In [1]: import numpy as np

In [2]: from numpy import linalg as LA

In [3]: np.set_printoptions(suppress=True, linewidth=100)

In [4]: mat = np.load("x.npy")

In [5]: mat
Out[5]: 
array([[-3.99,  0.18, -2.79],
       [-4.04,  0.21, -2.77],
       [ 0.  , -0.03, -0.01],
       [ 0.  , -0.01, -0.03],
       [-2.01,  0.12, -1.42],
       [-1.98,  0.12, -1.39],
       [-0.03, -0.01, -0.01],
       [-1.99,  0.11, -1.4 ],
       [-1.99,  0.1 , -1.41],
       [-0.03,  0.  , -0.04],
       [ 0.02,  0.01,  0.02],
       [ 0.01,  0.  ,  0.03],
       [-0.01, -0.01,  0.  ],
       [-3.98,  0.19, -2.76],
       [ 0.06,  0.  ,  0.01],
       [-4.01,  0.19, -2.82],
       [-0.02, -0.04, -0.01],
       [ 0.01, -0.01,  0.  ],
       [-2.  ,  0.13, -1.4 ],
       [-2.  ,  0.12, -1.38],
       [-3.98,  0.18, -2.81],
       [-4.  ,  0.23, -2.78],
       [ 0.02,  0.04, -0.02],
       [-1.99,  0.09, -1.38],
       [ 0.04,  0.01,  0.02]])

In [6]: Xs = mat - mat.mean(axis=0)

In [7]: Uu, s, Vt = LA.svd(Xs, full_matrices=False)

In [8]: np.round(Vt[0] * np.sign(Vt[0, np.abs(Vt[0]).argmax()]), 2)
Out[8]: array([ 0.82, -0.04,  0.57])

In [9]: data = np.load("a.npy")

In [10]: data
Out[10]: 
array([[ 0.9, -0.7, -2.1],
       [-3. ,  2.1,  0. ],
       [-2.7, -1.1, -0.9]])

In [11]: evals, V = LA.eig(data)

In [12]: np.round(np.prod(evals), 2)
Out[12]: np.float64(-18.65)

In [13]: np.round(data @ V[:, 0] - evals[0] * V[:, 0], 2) + 0
Out[13]: array([0., 0., 0.])

In [14]: evals.round(2)
Out[14]: array([-2.95,  2.76,  2.29])

In [15]: np.round(data @ data, 2) + 0
Out[15]: 
array([[ 8.58,  0.21,  0.  ],
       [-9.  ,  6.51,  6.3 ],
       [ 3.3 ,  0.57,  6.48]])

In [16]: np.round(np.sort(np.abs(LA.eigvals(data))), 2)
Out[16]: array([2.29, 2.76, 2.95])

In [17]: np.round(LA.matrix_power(data, 3), 2)
Out[17]: 
array([[  7.09,  -5.56, -18.02],
       [-44.64,  13.04,  13.23],
       [-16.24,  -8.24, -12.76]])

In [18]: np.round((data + data.T) / 2, 2)
Out[18]: 
array([[ 0.9 , -1.85, -2.4 ],
       [-1.85,  2.1 , -0.55],
       [-2.4 , -0.55, -0.9 ]])

In [19]: np.round((data - data.T) / 2, 2)
Out[19]: 
array([[ 0.  ,  1.15,  0.3 ],
       [-1.15,  0.  ,  0.55],
       [-0.3 , -0.55,  0.  ]])

In [20]: P = np.triu(np.array([[1, 3, -3], [-1, 3, 2], [2, 0, -1]]), 1) + np.eye(3)

In [21]: out = P @ data @ LA.inv(P)

In [22]: round(float(np.trace(out)), 2), np.trace(data)
Out[22]: (2.1, np.float64(2.1))

In [23]: round(float(LA.det(out)), 2)
Out[23]: -18.65

In [24]: np.round(P @ data - data @ P, 2)
Out[24]: 
array([[ -0.9,   6.9,   6.8],
       [ -5.4,   6.8, -15. ],
       [  0. ,   8.1,  -5.9]])

In [25]: np.round(np.poly(out), 2)
Out[25]: array([ 1.  , -2.1 , -8.58, 18.65])

In [26]: cov = data.T @ data

In [27]: LA.matrix_rank(cov)
Out[27]: np.int64(3)

In [28]: np.diag(cov)
Out[28]: array([17.1 ,  6.11,  5.22])

In [29]: np.round(LA.eigvalsh(cov)[::-1], 2)
Out[29]: array([18.38,  7.54,  2.51])

In [30]: np.allclose(cov, cov.T)
Out[30]: True

In [31]: M = np.load("run9.npy")

In [32]: M
Out[32]: 
array([[1, 5, 2, 0],
       [0, 0, 0, 0],
       [0, 6, 2, 0],
       [2, 0, 0, 0],
       [0, 4, 0, 0],
       [2, 2, 1, 0],
       [2, 2, 1, 0],
       [2, 6, 3, 0],
       [2, 2, 1, 0],
       [0, 0, 0, 0],
       [0, 0, 0, 0],
       [0, 0, 0, 0],
       [0, 0, 0, 0],
       [0, 3, 0, 0],
       [1, 0, 0, 0],
       [0, 5, 1, 0],
       [0, 2, 0, 0],
       [0, 0, 0, 0],
       [0, 0, 0, 0],
       [0, 0, 0, 0],
       [0, 0, 0, 0],
       [1, 7, 3, 0],
       [1, 1, 0, 0],
       [0, 0, 0, 0],
       [0, 0, 0, 0],
       [0, 0, 0, 0],
       [0, 0, 0, 0],
       [0, 0, 0, 0]])

In [33]: np.allclose(M[:-1].T @ LA.lstsq(M[:-1].T, M[-1])[0], M[-1])
Out[33]: True

In [34]: np.abs(np.diag(LA.qr(M)[1])) > 1e-9
Out[34]: array([ True,  True,  True, False])

In [35]: round(np.trace(LA.pinv(M) @ M), 2)
Out[35]: np.float64(3.0)

In [36]: X = np.load("block10.npy")

In [37]: X
Out[37]: 
array([[0, 2, 1],
       [0, 3, 2],
       [0, 0, 3]])

In [38]: out = np.array([[1, -2, -3], [-1, 0, 1], [-1, 2, -1], [1, -1, 0]])

In [39]: LA.matrix_rank(M @ out)
Out[39]: np.int64(3)

In [40]: out.T @ M.T
Out[40]: 
array([[-6,  0, -8,  2, -4, -1, -1, -7, -1,  0,  0,  0,  0, -3,  1, -6, -2,  0,  0,  0,  0, -9,
         0,  0,  0,  0,  0,  0],
       [ 2,  0,  4, -4,  0, -2, -2,  2, -2,  0,  0,  0,  0,  0, -2,  2,  0,  0,  0,  0,  0,  4,
        -2,  0,  0,  0,  0,  0],
       [ 0,  0,  4, -6,  4, -5, -5, -3, -5,  0,  0,  0,  0,  3, -3,  4,  2,  0,  0,  0,  0,  1,
        -2,  0,  0,  0,  0,  0]])

In [41]: np.einsum("ij,ij->i", M, M)
Out[41]: 
array([30,  0, 40,  4, 16,  9,  9, 49,  9,  0,  0,  0,  0,  9,  1, 26,  4,  0,  0,  0,  0, 59,  2,
        0,  0,  0,  0,  0])

In [42]: np.einsum("ij->j", M)
Out[42]: array([14, 45, 14,  0])

In [43]: np.allclose(X, X.T)
Out[43]: False

In [44]: LA.matrix_power(X, 3)
Out[44]: 
array([[ 0, 18, 33],
       [ 0, 27, 54],
       [ 0,  0, 27]])

In [45]: round(float(LA.det(X)), 2)
Out[45]: 0.0

In [46]: assert X == X.T
ValueError: The truth value of an array with more than one element is ambiguous. Use a.any() or a.all()


In [47]: X @ X
Out[47]: 
array([[ 0,  6,  7],
       [ 0,  9, 12],
       [ 0,  0,  9]])

In [48]: np.trace(X)
Out[48]: np.int64(6)

In [49]: E = np.tanh(np.array([[-0.1],
    ...:     [-2.5],
    ...:     [-0.9],
    ...:     [2.1],
    ...:     [0.6],
    ...:     [-0.9],
    ...:     [1.3],
    ...:     [0.7],
    ...:     [-0.9],
    ...:     [-0.3],
    ...:     [-1.7],
    ...:     [-1.4],
    ...:     [-0.2],
    ...:     [1.2],
    ...:     [-0.4],
    ...:     [-0.1],
    ...:     [1.0],
    ...:     [-0.1],
    ...:     [-1.2],
    ...:     [0.0],
    ...:     [0.4],
    ...:     [-1.3],
    ...:     [-0.6],
    ...:     [-1.2],
    ...:     [-0.1],
    ...:     [0.0],
    ...:     [-1.4],
    ...:     [0.2],
    ...:     [0.0]]) @ np.array([[-0.3, -1.1, -0.8]]))

In [50]: E.round(2)
Out[50]: 
array([[ 0.03,  0.11,  0.08],
       [ 0.64,  0.99,  0.96],
       [ 0.26,  0.76,  0.62],
       [-0.56, -0.98, -0.93],
       [-0.18, -0.58, -0.45],
       [ 0.26,  0.76,  0.62],
       [-0.37, -0.89, -0.78],
       [-0.21, -0.65, -0.51],
       [ 0.26,  0.76,  0.62],
       [ 0.09,  0.32,  0.24],
       [ 0.47,  0.95,  0.88],
       [ 0.4 ,  0.91,  0.81],
       [ 0.06,  0.22,  0.16],
       [-0.35, -0.87, -0.74],
       [ 0.12,  0.41,  0.31],
       [ 0.03,  0.11,  0.08],
       [-0.29, -0.8 , -0.66],
       [ 0.03,  0.11,  0.08],
       [ 0.35,  0.87,  0.74],
       [ 0.  ,  0.  ,  0.  ],
       [-0.12, -0.41, -0.31],
       [ 0.37,  0.89,  0.78],
       [ 0.18,  0.58,  0.45],
       [ 0.35,  0.87,  0.74],
       [ 0.03,  0.11,  0.08],
       [ 0.  ,  0.  ,  0.  ],
       [ 0.4 ,  0.91,  0.81],
       [-0.06, -0.22, -0.16],
       [ 0.  ,  0.  ,  0.  ]])

In [51]: np.round(np.abs(LA.svd(E)[2][-1]), 2)
Out[51]: array([0.47, 0.45, 0.76])

In [52]: round(LA.norm(E, 2) / LA.norm(E), 2)
Out[52]: np.float64(1.0)

In [53]: LA.matrix_rank(E, rtol=0.1)
Out[53]: np.int64(1)

In [54]: [round(float(x), 2) for x in LA.svd(E, compute_uv=False)[:3]]
Out[54]: [4.89, 0.31, 0.04]

In [55]: np.argsort(-LA.norm(E, axis=0).round(6), kind="stable")[:3]
Out[55]: array([1, 2, 0])

In [56]: z = E[:, 0] > np.median(E[:, 0])

In [57]: u = E[z].mean(axis=0) - E[~z].mean(axis=0)

In [58]: np.argsort(-np.abs(u).round(6), kind="stable")
Out[58]: array([1, 2, 0])

In [59]: (((E - E.mean(axis=0)) @ u > 0) == z).mean()
Out[59]: np.float64(1.0)

In [60]: z.astype(int)
Out[60]: array([0, 1, 1, 0, 0, 1, 0, 0, 1, 1, 1, 1, 1, 0, 1, 0, 0, 0, 1, 0, 0, 1, 1, 1, 0, 0, 1, 0, 0])

In [61]: D = LA.norm(E[:, None] - E[None], axis=-1)

In [62]: np.unravel_index(D.round(6).argmax(), D.shape)
Out[62]: (np.int64(1), np.int64(3))

In [63]: np.round(LA.norm(E - E.mean(axis=0), axis=1), 2)
Out[63]: 
array([0.11, 1.27, 0.76, 1.71, 1.  , 0.76, 1.49, 1.1 , 0.76, 0.16, 1.13, 1.03, 0.04, 1.44, 0.28,
       0.11, 1.33, 0.11, 0.94, 0.25, 0.78, 0.99, 0.5 , 0.94, 0.11, 0.25, 1.03, 0.52, 0.25])

In [64]: Xs = E - E.mean(axis=0)

In [65]: V = LA.svd(Xs)[2][:1]

In [66]: out = Xs - Xs @ V.T @ V

In [67]: np.round(out.std(axis=0), 2)
Out[67]: array([0.05, 0.03, 0.01])

In [68]: np.round((Xs @ V.T).std(axis=0), 2)
Out[68]: array([0.87])

In [69]: np.round(np.cov(Xs @ V.T, rowvar=False), 2)
Out[69]: np.float64(0.79)

In [70]: np.round(np.diag(V.T @ V), 2)
Out[70]: array([0.09, 0.52, 0.39])

In [71]: round(LA.norm(out) / LA.norm(Xs), 2)
Out[71]: np.float64(0.07)

In [72]: K = np.load("dump.npy")

In [73]: K
Out[73]: 
array([[-0.4,  1.2, -0.2],
       [ 0.5,  0.6,  0.3],
       [-0.6, -0.2, -0.1]])

In [74]: u = np.array([0, 2, 1])

In [75]: out = K + np.outer(u, np.eye(3)[0])

In [76]: out
Out[76]: 
array([[-0.4,  1.2, -0.2],
       [ 2.5,  0.6,  0.3],
       [ 0.4, -0.2, -0.1]])

In [77]: w1 = np.array([[-1, -1, 0], [2, -2, -2], [2, -1, -2]])

In [78]: coef = np.array([2, -5, 0])

In [79]: H = np.maximum(out @ w1 + coef, 0)

In [80]: (H > 0).astype(int)
Out[80]: 
array([[1, 0, 0],
       [1, 0, 0],
       [1, 0, 1]])

In [81]: LA.matrix_rank(H)
Out[81]: np.int64(2)

In [82]: np.round((H > 0).mean(axis=0), 2)
Out[82]: array([1.  , 0.  , 0.33])

In [83]: cent = np.array([[2, 1], [2, 0], [0, 0]])

In [84]: np.round(H @ cent, 2)
Out[84]: 
array([[8.8, 4.4],
       [2.6, 1.3],
       [2. , 1. ]])

In [85]: w1 = np.array([[1, 2, 1, 1, 2, 2], [2, 1, 1, 2, 0, 2], [1, 2, 2, 2, 1, 1]])

In [86]: coef = np.array([-6, 2, 5, -4, -1, -1])

In [87]: H = np.maximum(K @ w1 + coef, 0)

In [88]: (H > 0).astype(int)
Out[88]: 
array([[0, 1, 1, 0, 0, 1],
       [0, 1, 1, 0, 1, 1],
       [0, 1, 1, 0, 0, 0]])

In [89]: LA.matrix_rank(H)
Out[89]: np.int64(3)

In [90]: np.round((H > 0).mean(axis=0), 2)
Out[90]: array([0.  , 1.  , 1.  , 0.  , 0.33, 0.67])

In [91]: cent = np.array([[-2, 0], [0, 2], [-2, -2], [-2, 0], [1, 1], [2, 0]])

In [92]: np.round(H @ cent, 2)
Out[92]: 
array([[-10. ,  -6.8],
       [-10.1,  -4.7],
       [ -8. ,  -7.2]])

In [93]: J = np.load("test17.npy")

In [94]: J
Out[94]: 
array([[ 1,  1,  1,  1,  1,  1,  1,  1],
       [ 1,  1, -1, -1,  1,  1, -1, -1],
       [ 1, -1,  1, -1, -1,  1, -1,  1]])

In [95]: cov = J.T @ J

In [96]: np.allclose(cov, cov.T)
Out[96]: True

In [97]: np.round(LA.eigvalsh(cov)[::-1], 2) + 0
Out[97]: array([8., 8., 8., 0., 0., 0., 0., 0.])

In [98]: LA.matrix_rank(cov)
Out[98]: np.int64(3)

In [99]: cov
Out[99]: 
array([[ 3,  1,  1, -1,  1,  3, -1,  1],
       [ 1,  3, -1,  1,  3,  1,  1, -1],
       [ 1, -1,  3,  1, -1,  1,  1,  3],
       [-1,  1,  1,  3,  1, -1,  3,  1],
       [ 1,  3, -1,  1,  3,  1,  1, -1],
       [ 3,  1,  1, -1,  1,  3, -1,  1],
       [-1,  1,  1,  3,  1, -1,  3,  1],
       [ 1, -1,  3,  1, -1,  1,  1,  3]])

In [100]: np.diff(J, axis=0)
Out[100]: 
array([[ 0,  0, -2, -2,  0,  0, -2, -2],
       [ 0, -2,  2,  0, -2,  0,  0,  2]])

In [101]: J.sum(axis=0)
Out[101]: array([ 3,  1,  1, -1,  1,  3, -1,  1])

In [102]: np.round(LA.norm(J), 2)
Out[102]: np.float64(4.9)

In [103]: x0 = np.array([8, 5, 8, 1, 8, 2, 0, 9])

In [104]: h = np.maximum(J @ x0, 0)

In [105]: np.maximum(J @ x0, 0) - np.maximum(-J @ x0, 0)
Out[105]: array([41,  5, 13])

In [106]: np.flatnonzero(h > 1e-9)
Out[106]: array([0, 1, 2])

In [107]: np.maximum(J @ (3 * x0), 0)
Out[107]: array([123,  15,  39])

In [108]: np.round(np.tanh(J @ x0), 2)
Out[108]: array([1., 1., 1.])

In [109]: h
Out[109]: array([41,  5, 13])

In [110]: J.T @ h
Out[110]: array([59, 33, 49, 23, 33, 59, 23, 49])

In [111]: rng = np.random.default_rng(74642)

In [112]: out = J + rng.integers(-2, 3, (3, 1)) @ rng.integers(-2, 3, (1, 8))

In [113]: out
Out[113]: 
array([[-1, -3,  1,  1, -1,  1, -3,  1],
       [ 1,  1, -1, -1,  1,  1, -1, -1],
       [ 0, -3,  1, -1, -2,  1, -3,  1]])

In [114]: LA.matrix_rank(out - J, tol=1e-8)
Out[114]: np.int64(1)

In [115]: np.round(LA.norm(out, axis=1), 2)
Out[115]: array([4.9 , 2.83, 5.1 ])

In [116]: round(LA.norm(out, 1), 2), round(LA.norm(out, np.inf), 2)
Out[116]: (np.float64(7.0), np.float64(12.0))

In [117]: out[0] @ out[2]
Out[117]: np.int64(22)

In [118]: F = np.load("sample0.npy")

In [119]: F.round(2)
Out[119]: 
array([[12.93, 11.93, 12.95,  1.93],
       [ 4.34,  3.34,  7.23, -6.66],
       [ 7.07,  6.07,  9.04, -3.93],
       [ 6.22,  5.22,  8.48, -4.78],
       [ 2.88,  1.88,  6.25, -8.12],
       [ 9.46,  8.46, 10.64, -1.54],
       [10.26,  9.26, 11.17, -0.74],
       [ 7.25,  6.25,  9.17, -3.75],
       [ 7.81,  6.81,  9.54, -3.19],
       [ 7.85,  6.85,  9.57, -3.15],
       [11.33, 10.33, 11.88,  0.33]])

In [120]: def softmax(z):
     ...:     e = np.exp(z - z.max(axis=-1, keepdims=True))
     ...:     return e / e.sum(axis=-1, keepdims=True)
     ...: 

In [121]: np.round(softmax(F[5] + 5), 2) + 0
Out[121]: array([0.22, 0.08, 0.7 , 0.  ])

In [122]: np.round(softmax(F[5]), 2) + 0
Out[122]: array([0.22, 0.08, 0.7 , 0.  ])

In [123]: scores = F @ F.T / np.sqrt(4)

In [124]: softmax(scores).round(6).argmax(axis=1)
Out[124]: array([0, 0, 0, 0, 0, 0, 0, 0, 0, 0, 0])

In [125]: np.round(softmax(scores + np.triu(np.full(scores.shape, -np.inf), 1)), 2) + 0
Out[125]: 
array([[1.  , 0.  , 0.  , 0.  , 0.  , 0.  , 0.  , 0.  , 0.  , 0.  , 0.  ],
       [1.  , 0.  , 0.  , 0.  , 0.  , 0.  , 0.  , 0.  , 0.  , 0.  , 0.  ],
       [1.  , 0.  , 0.  , 0.  , 0.  , 0.  , 0.  , 0.  , 0.  , 0.  , 0.  ],
       [1.  , 0.  , 0.  , 0.  , 0.  , 0.  , 0.  , 0.  , 0.  , 0.  , 0.  ],
       [0.82, 0.03, 0.08, 0.06, 0.01, 0.  , 0.  , 0.  , 0.  , 0.  , 0.  ],
       [1.  , 0.  , 0.  , 0.  , 0.  , 0.  , 0.  , 0.  , 0.  , 0.  , 0.  ],
       [1.  , 0.  , 0.  , 0.  , 0.  , 0.  , 0.  , 0.  , 0.  , 0.  , 0.  ],
       [1.  , 0.  , 0.  , 0.  , 0.  , 0.  , 0.  , 0.  , 0.  , 0.  , 0.  ],
       [1.  , 0.  , 0.  , 0.  , 0.  , 0.  , 0.  , 0.  , 0.  , 0.  , 0.  ],
       [1.  , 0.  , 0.  , 0.  , 0.  , 0.  , 0.  , 0.  , 0.  , 0.  , 0.  ],
       [1.  , 0.  , 0.  , 0.  , 0.  , 0.  , 0.  , 0.  , 0.  , 0.  , 0.  ]])
